$ python -q
>>> import numpy as np
>>> np.set_printoptions(suppress=True, linewidth=100)
>>> rnd = lambda a: np.round(a, 1) + 0
>>> rng = np.random.default_rng(992)
>>> data = rng.normal(size=(27, 3))
>>> data = 10 * data / np.linalg.norm(data, axis=1, keepdims=True)
>>> rnd(data)
array([[ 1.7, -9.8, -1.4],
       [ 4.6,  8.8,  1. ],
       [-4.6, -4.8,  7.5],
       [ 1.6,  5.4,  8.3],
       [-3.6,  8.3,  4.3],
       [ 1.8,  9.7, -1.9],
       [-7.9,  5.9, -1.7],
       [-9.1, -4.2, -0.2],
       [ 9.8,  1.8,  1.1],
       [-8.1, -4.6, -3.6],
       [-6.8,  7.2, -1.5],
       [-7.5,  2.9,  6. ],
       [-8.6,  3.3, -4. ],
       [ 4.4, -1.8,  8.8],
       [-9.2,  2.6, -2.8],
       [-1.5,  0.5, -9.9],
       [-4.7,  8.8,  0.3],
       [ 4.5,  3.6, -8.2],
       [-9.6,  2.7,  0.5],
       [-7.7, -5.9, -2.4],
       [-9.1,  3.3,  2.4],
       [-6.5, -6. , -4.6],
       [ 6. ,  7.7,  2.2],
       [ 8.2,  2.5,  5.1],
       [ 1.2,  9.7,  2.1],
       [ 8.1, -3.7, -4.6],
       [-8.7, -3.3, -3.6]])
>>> vec = np.array([-4, 1, -4])
>>> rhs = data @ vec
>>> rnd(np.linalg.solve(data.T @ data, data.T @ rhs))
array([-4.,  1., -4.])
>>> rnd(np.linalg.pinv(data) @ data)
array([[1., 0., 0.],
       [0., 1., 0.],
       [0., 0., 1.]])
>>> rhs = rhs + 0.3 * rng.normal(size=27)
>>> rnd(rhs)
array([-11.1, -13.2, -16.2, -34.4,   5.5,   9.2,  44.1,  33. , -41.5,  42.4,  40.6,   9. ,  52.8,
       -54.5,  50.7,  45.9,  26. ,  18. ,  39. ,  33.9,  30.1,  38.6, -25.3, -50.8,  -3.5, -17.8,
        46.2])
>>> beta, *_ = np.linalg.lstsq(data, rhs)
>>> rnd(np.linalg.norm(rhs - data @ beta))
np.float64(1.2)
>>> [round(float(np.linalg.norm(np.linalg.solve(data.T @ data + lam * np.eye(3), data.T @ rhs))), 2) for lam in (0, 1, 10, 100)]
[5.73, 5.72, 5.66, 5.13]
>>> Ac = (data - data.mean(axis=0)) / data.std(axis=0)
>>> rnd(Ac.std(axis=0))
array([1., 1., 1.])
>>> beta = np.linalg.lstsq(np.delete(Ac, 1, axis=1), Ac[:, 1])[0]
>>> rnd(beta)
array([0.1, 0.2])
>>> idx = rng.integers(0, 3, 4)
>>> feats = np.triu((idx[:, None] == idx) & (rng.random((4, 4)) < 0.8), 1).astype(int)
>>> feats += feats.T
>>> feats
array([[0, 1, 0, 0],
       [1, 0, 0, 0],
       [0, 0, 0, 1],
       [0, 0, 1, 0]])
>>> Y = feats + rng.integers(-2, 3, (4, 1)) @ rng.integers(-2, 3, (1, 4))
>>> Y
array([[ 2,  5,  0,  2],
       [-1, -4,  0, -2],
       [ 0,  0,  0,  1],
       [ 0,  0,  1,  0]])
>>> np.abs(Y - feats).sum(axis=1)
array([8, 8, 0, 0])
>>> np.linalg.matrix_rank(Y - feats, tol=1e-8)
np.int64(1)
>>> q, R = np.linalg.qr(Y)
>>> rnd(R)
array([[-2.2, -6.3,  0. , -2.7],
       [ 0. , -1.3,  0. , -0.9],
       [ 0. ,  0. , -1. ,  0. ],
       [ 0. ,  0. ,  0. , -1. ]])
>>> rnd(abs(R[0, 0])), rnd(np.linalg.norm(Y[:, 0]))
(np.float64(2.2), np.float64(2.2))
>>> idx = rng.permutation(4)
>>> Y = R[:, idx] * rng.choice([-1, 1], 4)
>>> rnd(Y)
array([[-6.3,  0. , -2.2,  2.7],
       [-1.3,  0. ,  0. ,  0.9],
       [ 0. ,  1. ,  0. ,  0. ],
       [ 0. ,  0. ,  0. ,  1. ]])
>>> Uu, _, Vh = np.linalg.svd(R.T @ Y)
>>> rnd(np.linalg.lstsq(R, Y)[0])
array([[ 0.,  0.,  1.,  0.],
       [ 1.,  0.,  0.,  0.],
       [ 0., -1.,  0.,  0.],
       [ 0.,  0.,  0., -1.]])
>>> rnd(Uu @ Vh)
array([[ 0.,  0.,  1.,  0.],
       [ 1.,  0.,  0.,  0.],
       [ 0., -1.,  0.,  0.],
       [ 0.,  0.,  0., -1.]])
